$ python -q
>>> import numpy as np
>>> from numpy import linalg as LA
>>> np.set_printoptions(precision=4, suppress=True, linewidth=120)
>>> m1 = np.load("w.npy")
>>> m1
array([[ 7, -4,  7, -2,  2, -7],
       [ 9, -2,  9,  0,  4, -5],
       [ 7, -4,  7, -2,  2, -7],
       [10, -1, 10,  1,  5, -4]])
>>> np.unique(m1.round(6), axis=0).shape
(3, 6)
>>> np.allclose(m1[:-1].T @ LA.lstsq(m1[:-1].T, m1[-1])[0], m1[-1])
True
>>> np.round(m1 @ LA.pinv(m1) @ m1, 4) + 0
array([[ 7., -4.,  7., -2.,  2., -7.],
       [ 9., -2.,  9.,  0.,  4., -5.],
       [ 7., -4.,  7., -2.,  2., -7.],
       [10., -1., 10.,  1.,  5., -4.]])
>>> LA.lstsq(m1[:-1].T, m1[-1])[2]
np.int32(2)
>>> LA.matrix_rank(m1, rtol=0.1)
np.int64(2)
>>> LA.cond(m1) > 100
np.True_
>>> theta = np.radians(45)
>>> R = np.eye(6)
>>> R[4, 4] = R[5, 5] = np.cos(theta)
>>> R[4, 5], R[5, 4] = -np.sin(theta), np.sin(theta)
>>> R
array([[ 1.    ,  0.    ,  0.    ,  0.    ,  0.    ,  0.    ],
       [ 0.    ,  1.    ,  0.    ,  0.    ,  0.    ,  0.    ],
       [ 0.    ,  0.    ,  1.    ,  0.    ,  0.    ,  0.    ],
       [ 0.    ,  0.    ,  0.    ,  1.    ,  0.    ,  0.    ],
       [ 0.    ,  0.    ,  0.    ,  0.    ,  0.7071, -0.7071],
       [ 0.    ,  0.    ,  0.    ,  0.    ,  0.7071,  0.7071]])
>>> M2 = m1 @ R.T
>>> np.round(LA.svd(m1, compute_uv=False), 4) + 0, np.round(LA.svd(M2, compute_uv=False), 4) + 0
(array([27.4893,  6.0281,  0.    ,  0.    ]), array([27.4893,  6.0281,  0.    ,  0.    ]))
>>> np.allclose(m1 @ m1.T, M2 @ M2.T)
True
>>> Uu, sv, VT = LA.svd(m1)
>>> vecs = VT[:(sv > 1e-8).sum()]
>>> rng = np.random.default_rng(838)
>>> vec = m1[0] + 5 * m1[2] + rng.integers(2) * np.eye(6)[0]
>>> vec
array([ 42., -24.,  42., -12.,  12., -42.])
>>> round(LA.norm(vec - vecs.T @ vecs @ vec), 4)
np.float64(0.0)
>>> np.diag(vecs.T @ vecs)
array([0.4159, 0.2861, 0.4159, 0.2035, 0.1799, 0.4985])
>>> LA.matrix_rank(np.vstack([m1, vec]))
np.int64(2)
>>> np.allclose(vecs.T @ vecs @ vec, vec)
True
